In [1]: import numpy as np

In [2]: from numpy import linalg as LA

In [3]: np.set_printoptions(suppress=True, linewidth=120)

In [4]: rd = lambda a: np.round(a, 1) + 0

In [5]: F = np.minimum.outer(np.arange(1, 11), np.arange(1, 11)) * 2

In [6]: print(F)
[[ 2  2  2  2  2  2  2  2  2  2]
 [ 2  4  4  4  4  4  4  4  4  4]
 [ 2  4  6  6  6  6  6  6  6  6]
 [ 2  4  6  8  8  8  8  8  8  8]
 [ 2  4  6  8 10 10 10 10 10 10]
 [ 2  4  6  8 10 12 12 12 12 12]
 [ 2  4  6  8 10 12 14 14 14 14]
 [ 2  4  6  8 10 12 14 16 16 16]
 [ 2  4  6  8 10 12 14 16 18 18]
 [ 2  4  6  8 10 12 14 16 18 20]]

In [7]: vec = np.array([3, 3, 0, 2, 0, 1, 0, 3, 1, 0])

In [8]: print(F @ vec)
[ 26  46  60  74  84  94 102 110 112 112]

In [9]: print(np.sign((F @ vec).round(6)))
[1 1 1 1 1 1 1 1 1 1]

In [10]: print(F @ np.eye(10)[2])
[2. 4. 6. 6. 6. 6. 6. 6. 6. 6.]

In [11]: print(np.einsum("ij,j->i", F, vec))
[ 26  46  60  74  84  94 102 110 112 112]

In [12]: print((F * vec).sum(axis=1))
[ 26  46  60  74  84  94 102 110 112 112]

In [13]: print(F @ (2 * vec))
[ 52  92 120 148 168 188 204 220 224 224]

In [14]: evals, evecs = LA.eigh(F)

In [15]: print(rd(evecs.T @ evecs))
[[1. 0. 0. 0. 0. 0. 0. 0. 0. 0.]
 [0. 1. 0. 0. 0. 0. 0. 0. 0. 0.]
 [0. 0. 1. 0. 0. 0. 0. 0. 0. 0.]
 [0. 0. 0. 1. 0. 0. 0. 0. 0. 0.]
 [0. 0. 0. 0. 1. 0. 0. 0. 0. 0.]
 [0. 0. 0. 0. 0. 1. 0. 0. 0. 0.]
 [0. 0. 0. 0. 0. 0. 1. 0. 0. 0.]
 [0. 0. 0. 0. 0. 0. 0. 1. 0. 0.]
 [0. 0. 0. 0. 0. 0. 0. 0. 1. 0.]
 [0. 0. 0. 0. 0. 0. 0. 0. 0. 1.]]

In [16]: print(rd(np.abs(evecs[:, -1])))
[0.1 0.1 0.2 0.2 0.3 0.3 0.4 0.4 0.4 0.4]

In [17]: print(rd(LA.svd(F, compute_uv=False)))
[89.5 10.1  3.7  2.   1.3  0.9  0.7  0.6  0.5  0.5]

In [18]: print(rd(evals.sum()), np.trace(F))
110.0 110

In [19]: print(rd(evals))
[ 0.5  0.5  0.6  0.7  0.9  1.3  2.   3.7 10.1 89.5]

In [20]: print(np.abs(evecs[:, -1]).round(6).argmax())
9

In [21]: print(rd(LA.eigvalsh(F @ F)))
[   0.3    0.3    0.4    0.5    0.9    1.7    4.    14.   102.  8016. ]

In [22]: rng = np.random.default_rng(14812)

In [23]: z = rng.permutation(10)

In [24]: print(z)
[1 5 4 7 0 3 6 2 9 8]

In [25]: other = F[z][:, z]

In [26]: print(rd(np.sort(np.abs(LA.eigvals(other)))))
[ 0.5  0.5  0.6  0.7  0.9  1.3  2.   3.7 10.1 89.5]

In [27]: print(np.diag(other))
[ 4 12 10 16  2  8 14  6 20 18]
